>>> import numpy as np
>>> np.set_printoptions(precision=3, suppress=True, linewidth=140)
>>> X = np.load("m.npy")
>>> X
array([[ 2,  0,  0],
       [ 0,  0,  0],
       [ 0,  0, -1]])
>>> proj = np.triu(np.array([[2, -2, 2], [-2, -1, 0], [2, -2, -1]]), 1) + np.eye(3)
>>> Y = proj @ X @ np.linalg.inv(proj)
>>> round(np.linalg.det(Y), 3)
np.float64(0.0)
>>> np.linalg.matrix_rank(Y)
np.int64(2)
>>> np.round(np.linalg.norm(X, 2) / np.linalg.norm(X), 3)
np.float64(0.894)
>>> np.argsort(-np.linalg.norm(X, axis=0).round(6), kind="stable")[:3]
array([0, 2, 1])
>>> [int(np.linalg.matrix_rank(np.linalg.matrix_power(X, p))) for p in range(1, 4)]
[2, 2, 2]
>>> np.prod(np.diag(X)), np.round(np.linalg.det(X), 3)
(np.int64(0), np.float64(0.0))
>>> X @ X
array([[4, 0, 0],
       [0, 0, 0],
       [0, 0, 1]])
>>> vals, vecs = np.linalg.eigh(X)
>>> vals.sum(), np.trace(X)
(np.float64(1.0), np.int64(1))
>>> np.abs(vecs[:, -1])
array([1., 0., 0.])
>>> np.linalg.eigvalsh(X @ X)
array([0., 1., 4.])
>>> np.unique(vals.round(6) + 0, return_counts=True)[1]
array([1, 1, 1])
>>> vec = np.array([2, 3, 3])
>>> a = np.maximum(X @ vec, 0)
>>> np.flatnonzero(a > 1e-9)
array([0])
>>> np.maximum(X @ vec, 0) - np.maximum(-X @ vec, 0)
array([ 4,  0, -3])
>>> np.tanh(X @ vec)
array([ 0.999,  0.   , -0.995])
>>> J = np.load("dump.npy")
>>> J
array([[3., 2., 2., 0., 0., 0., 2., 2.],
       [2., 3., 2., 0., 0., 0., 2., 2.],
       [2., 2., 3., 0., 0., 0., 2., 2.],
       [0., 0., 0., 3., 2., 2., 0., 0.],
       [0., 0., 0., 2., 3., 2., 0., 0.],
       [0., 0., 0., 2., 2., 3., 0., 0.],
       [2., 2., 2., 0., 0., 0., 3., 2.],
       [2., 2., 2., 0., 0., 0., 2., 3.]])
>>> vals, vecs = np.linalg.eigh(J)
>>> np.round(vecs.T @ J @ vecs, 3) + 0
array([[ 1.,  0.,  0.,  0.,  0.,  0.,  0.,  0.],
       [ 0.,  1.,  0.,  0.,  0.,  0.,  0.,  0.],
       [ 0.,  0.,  1.,  0.,  0.,  0.,  0.,  0.],
       [ 0.,  0.,  0.,  1.,  0.,  0.,  0.,  0.],
       [ 0.,  0.,  0.,  0.,  1.,  0.,  0.,  0.],
       [ 0.,  0.,  0.,  0.,  0.,  1.,  0.,  0.],
       [ 0.,  0.,  0.,  0.,  0.,  0.,  7.,  0.],
       [ 0.,  0.,  0.,  0.,  0.,  0.,  0., 11.]])
>>> np.linalg.eigvalsh(J @ J)
array([  1.,   1.,   1.,   1.,   1.,   1.,  49., 121.])
>>> mat = np.load("layer9.npy")
>>> mat
array([[ 0,  0, -1,  0,  0],
       [ 0, -1,  0,  0,  0],
       [ 0,  0,  0,  3,  0]])
>>> f, v = mat[0], mat[1]
>>> f @ v
np.int64(0)
>>> p = (f @ v) / (f @ f) * f
>>> np.linalg.matrix_rank(np.outer(f, v))
np.int64(1)
>>> np.outer(f, v)
array([[0, 0, 0, 0, 0],
       [0, 0, 0, 0, 0],
       [0, 1, 0, 0, 0],
       [0, 0, 0, 0, 0],
       [0, 0, 0, 0, 0]])
>>> rng = np.random.default_rng(1122)
>>> M = (rng.random((5, 5)) < 0.3) + np.eye(5)
>>> M /= M.sum(axis=1, keepdims=True)
>>> M
array([[0.5 , 0.  , 0.  , 0.5 , 0.  ],
       [0.  , 1.  , 0.  , 0.  , 0.  ],
       [0.  , 0.25, 0.5 , 0.25, 0.  ],
       [0.  , 0.  , 0.  , 1.  , 0.  ],
       [0.2 , 0.2 , 0.2 , 0.  , 0.4 ]])
>>> f = np.array([-1, 3, -2, 2, 5])
>>> Y = M + np.outer(f, np.eye(5)[2])
>>> np.linalg.matrix_rank(np.linalg.inv(Y) - np.linalg.inv(M), tol=1e-8)
np.int64(1)
>>> round(float(np.linalg.det(Y) / np.linalg.det(M)), 3), round(1 + np.linalg.solve(M, f)[2], 3)
(-5.5, np.float64(-5.5))
>>> Y
array([[ 0.5 ,  0.  , -1.  ,  0.5 ,  0.  ],
       [ 0.  ,  1.  ,  3.  ,  0.  ,  0.  ],
       [ 0.  ,  0.25, -1.5 ,  0.25,  0.  ],
       [ 0.  ,  0.  ,  2.  ,  1.  ,  0.  ],
       [ 0.2 ,  0.2 ,  5.2 ,  0.  ,  0.4 ]])
>>> round(np.linalg.norm(M), 3)
np.float64(1.776)
>>> M.mean(axis=0)
array([0.14, 0.29, 0.14, 0.35, 0.08])
>>> np.linalg.matrix_rank(M)
np.int64(5)
>>> np.linalg.svd(M, compute_uv=False)
array([1.19 , 1.054, 0.552, 0.483, 0.299])
>>> M.shape
(5, 5)
>>> np.count_nonzero(M)
np.int64(11)
>>> lab = rng.permutation(5)
>>> lab
array([2, 0, 3, 1, 4])
>>> Y = M[lab][:, lab]
>>> np.round(np.linalg.det(Y), 3), np.round(np.linalg.det(M[lab]), 3)
(np.float64(0.1), np.float64(-0.1))
>>> vals, vecs = np.linalg.eig(M)
>>> np.prod(vals)
np.float64(0.1)
>>> q, vecs = np.linalg.qr(M[:, :2])[0], np.linalg.qr(M[:, 2:])[0]
>>> sv = np.linalg.svd(q.T @ vecs, compute_uv=False)
>>> sv
array([0.566, 0.273])
>>> (sv > 0.9).sum()
np.int64(0)
>>> round(np.linalg.norm(q @ q.T - vecs @ vecs.T, 2), 3)
np.float64(1.0)
>>> np.degrees(np.arccos(sv.clip(0, 1)))
array([55.519, 74.129])
>>> f = np.array([2, -3, -1]) + 0.5
>>> F = np.outer(f, f) / (f @ f)
>>> F
array([[ 0.49 , -0.49 , -0.098],
       [-0.49 ,  0.49 ,  0.098],
       [-0.098,  0.098,  0.02 ]])
>>> np.argsort(-np.linalg.norm(F, axis=0).round(6), kind="stable")[:3]
array([0, 1, 2])
>>> [round(float(x), 3) for x in np.linalg.svd(F, compute_uv=False)[:3]]
[1.0, 0.0, 0.0]
>>> np.round(np.linalg.norm(F, 2) / np.linalg.norm(F), 3)
np.float64(1.0)
>>> vals, vecs = np.linalg.eigh(F)
>>> vec = np.array([3, -1, -5])
>>> (np.sign(vecs[:, -1].round(6)) == np.sign(vecs[0, -1].round(6))).astype(int)
array([1, 0, 0])
>>> round(float(np.abs(F).sum(axis=1).max()), 3), round(float(np.abs(vals).max()), 3)
(1.078, 1.0)
>>> feats = np.load("run12.npy")
>>> feats
array([[ 0.,  2.,  1.,  1.,  2.,  3.,  0.,  3.,  1.],
       [ 2.,  0.,  1.,  0.,  3.,  0.,  3.,  1.,  0.],
       [ 0.,  0.,  0.,  0.,  2.,  3.,  3.,  3.,  3.],
       [ 3.,  3.,  2.,  3.,  2.,  0.,  3.,  3.,  0.],
       [ 3.,  2.,  1.,  2.,  0.,  1.,  3.,  0.,  0.],
       [ 0.,  2.,  0.,  2.,  2.,  0.,  0.,  0.,  2.],
       [ 0.,  0.,  0.,  0.,  0.,  0.,  3., -2., -3.],
       [ 0.,  0.,  0.,  0.,  0.,  0.,  2., -3., -1.],
       [ 0.,  0.,  0.,  0.,  0.,  0.,  1.,  1., -2.]])
>>> rk = np.linalg.matrix_rank(feats)
>>> rk
np.int64(8)
>>> N = np.linalg.svd(feats)[2][rk:].T
>>> np.allclose(feats @ N, 0)
True
>>> np.round(feats @ N, 3) + 0
array([[0.],
       [0.],
       [0.],
       [0.],
       [0.],
       [0.],
       [0.],
       [0.],
       [0.]])
>>> [int(np.linalg.matrix_rank(feats[:i])) for i in range(1, len(feats) + 1)]
[1, 2, 3, 4, 5, 6, 7, 8, 8]
>>> N[:, 0] / N[np.abs(N[:, 0]).round(6).argmax(), 0]
array([-0.017, -0.996,  0.259,  1.   ,  0.114,  0.278, -0.165, -0.071, -0.118])
>>> N.shape
(9, 1)
>>> f = np.array([2, 3, 0])
>>> np.cross(feats[0, :3], feats[7, :3])
array([0., 0., 0.])
>>> np.convolve(feats[0], f)
array([ 0.,  4.,  8.,  5.,  7., 12.,  9.,  6., 11.,  3.,  0.])
>>> np.correlate(feats[0], feats[7], "full")
array([  0.,  -2.,  -7.,   0.,  -3.,  -7.,  -5.,   3., -10.,   3.,   2.,   0.,   0.,   0.,   0.,   0.,   0.])
>>> [round(float(x), 3) for x in np.linalg.svd(feats, compute_uv=False)[:3]]
[11.131, 7.341, 4.754]
>>> np.linalg.matrix_rank(feats, rtol=0.1)
np.int64(7)
>>> lab = rng.permutation(9)
>>> lab
array([2, 4, 6, 1, 7, 0, 3, 8, 5])
>>> Y = feats[lab][:, lab]
>>> Y
array([[ 0.,  2.,  3.,  0.,  3.,  0.,  0.,  3.,  3.],
       [ 1.,  0.,  3.,  2.,  0.,  3.,  2.,  0.,  1.],
       [ 0.,  0.,  3.,  0., -2.,  0.,  0., -3.,  0.],
       [ 1.,  3.,  3.,  0.,  1.,  2.,  0.,  0.,  0.],
       [ 0.,  0.,  2.,  0., -3.,  0.,  0., -1.,  0.],
       [ 1.,  2.,  0.,  2.,  3.,  0.,  1.,  1.,  3.],
       [ 2.,  2.,  3.,  3.,  3.,  3.,  3.,  0.,  0.],
       [ 0.,  0.,  1.,  0.,  1.,  0.,  0., -2.,  0.],
       [ 0.,  2.,  0.,  2.,  0.,  0.,  2.,  2.,  0.]])
>>> np.round(np.sort(np.abs(np.linalg.eigvals(Y))), 3) + 0
array([0.   , 0.328, 0.414, 2.011, 2.011, 2.414, 2.635, 2.635, 8.253])
>>> np.diag(Y)
array([ 0.,  0.,  3.,  0., -3.,  0.,  3., -2.,  0.])
>>> U, sv, VT = np.linalg.svd(feats, full_matrices=False)
>>> np.abs(VT[0])
array([0.325, 0.337, 0.207, 0.303, 0.385, 0.249, 0.467, 0.428, 0.184])
>>> np.cumsum(sv ** 2) / np.sum(sv ** 2)
array([0.534, 0.766, 0.864, 0.922, 0.96 , 0.989, 0.999, 1.   , 1.   ])
>>> np.round(sv / sv[0], 3) + 0
array([1.   , 0.66 , 0.427, 0.329, 0.269, 0.233, 0.134, 0.045, 0.   ])
>>> U.shape, sv.shape, VT.shape
((9, 9), (9,), (9, 9))
>>> (sv > 1e-8).sum()
np.int64(8)
>>> np.round(U.T @ feats @ VT.T, 3) + 0
array([[11.131,  0.   ,  0.   ,  0.   ,  0.   ,  0.   ,  0.   ,  0.   ,  0.   ],
       [ 0.   ,  7.341,  0.   ,  0.   ,  0.   ,  0.   ,  0.   ,  0.   ,  0.   ],
       [ 0.   ,  0.   ,  4.754,  0.   ,  0.   ,  0.   ,  0.   ,  0.   ,  0.   ],
       [ 0.   ,  0.   ,  0.   ,  3.663,  0.   ,  0.   ,  0.   ,  0.   ,  0.   ],
       [ 0.   ,  0.   ,  0.   ,  0.   ,  2.991,  0.   ,  0.   ,  0.   ,  0.   ],
       [ 0.   ,  0.   ,  0.   ,  0.   ,  0.   ,  2.599,  0.   ,  0.   ,  0.   ],
       [ 0.   ,  0.   ,  0.   ,  0.   ,  0.   ,  0.   ,  1.494,  0.   ,  0.   ],
       [ 0.   ,  0.   ,  0.   ,  0.   ,  0.   ,  0.   ,  0.   ,  0.5  ,  0.   ],
       [ 0.   ,  0.   ,  0.   ,  0.   ,  0.   ,  0.   ,  0.   ,  0.   ,  0.   ]])
>>> A = np.loadtxt("arr.csv", delimiter=",")
>>> A
array([[ -2.402, -14.629,   1.515,   4.599,   7.001,  17.399,  -4.23 , -19.228,   3.343,  -7.001],
       [ -2.456, -14.016,   1.426,   4.354,   6.81 ,  16.575,  -4.251, -18.369,   3.221,  -6.81 ],
       [ -2.553, -12.64 ,   1.226,   3.818,   6.371,  14.743,  -4.268, -16.458,   2.941,  -6.371],
       [ -2.374,  -5.96 ,   0.261,   1.532,   3.906,   6.277,  -3.589,  -7.492,   1.476,  -3.906],
       [ -2.272,  -5.302,   0.171,   1.344,   3.616,   5.497,  -3.42 ,  -6.646,   1.319,  -3.616],
       [ -2.243,  -5.136,   0.148,   1.299,   3.541,   5.304,  -3.374,  -6.435,   1.279,  -3.541],
       [ -2.205,  -4.933,   0.121,   1.243,   3.448,   5.067,  -3.314,  -6.176,   1.23 ,  -3.448],
       [ -1.904,  -3.637,  -0.045,   0.911,   2.815,   3.594,  -2.858,  -4.547,   0.909,  -2.815],
       [ -1.008,  -1.355,  -0.247,   0.421,   1.428,   1.218,  -1.566,  -1.776,   0.312,  -1.428],
       [ -0.791,  -0.989,  -0.249,   0.347,   1.139,   0.874,  -1.254,  -1.336,   0.214,  -1.139],
       [  0.038,   0.038,   0.044,  -0.044,  -0.082,  -0.04 ,   0.08 ,   0.082,   0.002,   0.082],
       [  0.082,   0.085,   0.117,  -0.118,  -0.201,  -0.097,   0.188,   0.203,   0.011,   0.201],
       [  0.028,   0.145,   0.54 ,  -0.599,  -0.626,  -0.355,   0.416,   0.744,   0.151,   0.626],
       [ -0.632,   0.062,   1.197,  -1.544,  -0.912,  -0.903,   0.071,   1.606,   0.494,   0.912],
       [ -3.376,   0.046,   2.627,  -4.338,  -0.962,  -3.187,  -2.18 ,   4.384,   1.431,   0.962],
       [ -4.207,   0.111,   2.963,  -5.122,  -0.914,  -3.94 ,  -2.915,   5.232,   1.67 ,   0.914],
       [ -4.496,   0.138,   3.074,  -5.391,  -0.896,  -4.206,  -3.173,   5.53 ,   1.751,   0.896],
       [ -5.489,   0.252,   3.441,  -6.311,  -0.823,  -5.142,  -4.068,   6.564,   2.02 ,   0.823],
       [ -6.443,   0.385,   3.773,  -7.188,  -0.744,  -6.067,  -4.938,   7.573,   2.267,   0.744],
       [ -7.523,   0.56 ,   4.13 ,  -8.172,  -0.649,  -7.139,  -5.93 ,   8.731,   2.537,   0.649],
       [ -8.636,   0.763,   4.481,  -9.18 ,  -0.544,  -8.269,  -6.961,   9.944,   2.806,   0.544],
       [-10.081,   1.058,   4.915, -10.484,  -0.403,  -9.77 ,  -8.308,  11.542,   3.142,   0.403],
       [-11.554,   1.39 ,   5.336, -11.808,  -0.254, -11.334,  -9.69 ,  13.198,   3.473,   0.254]])
>>> T = np.stack([A, 3 * A, A[::-1]])
>>> np.linalg.norm(T, axis=(1, 2))
array([ 78.592, 235.776,  78.592])
>>> np.einsum("bij,cij->bc", T, T)
array([[ 6176.722, 18530.166, -2749.657],
       [18530.166, 55590.498, -8248.97 ],
       [-2749.657, -8248.97 ,  6176.722]])
>>> T.shape
(3, 23, 10)
>>> np.linalg.matrix_rank(T.reshape(3, -1))
np.int64(2)
>>> (T @ A.T).shape
(3, 23, 23)
>>> np.linalg.matrix_rank(T)
array([3, 3, 3])
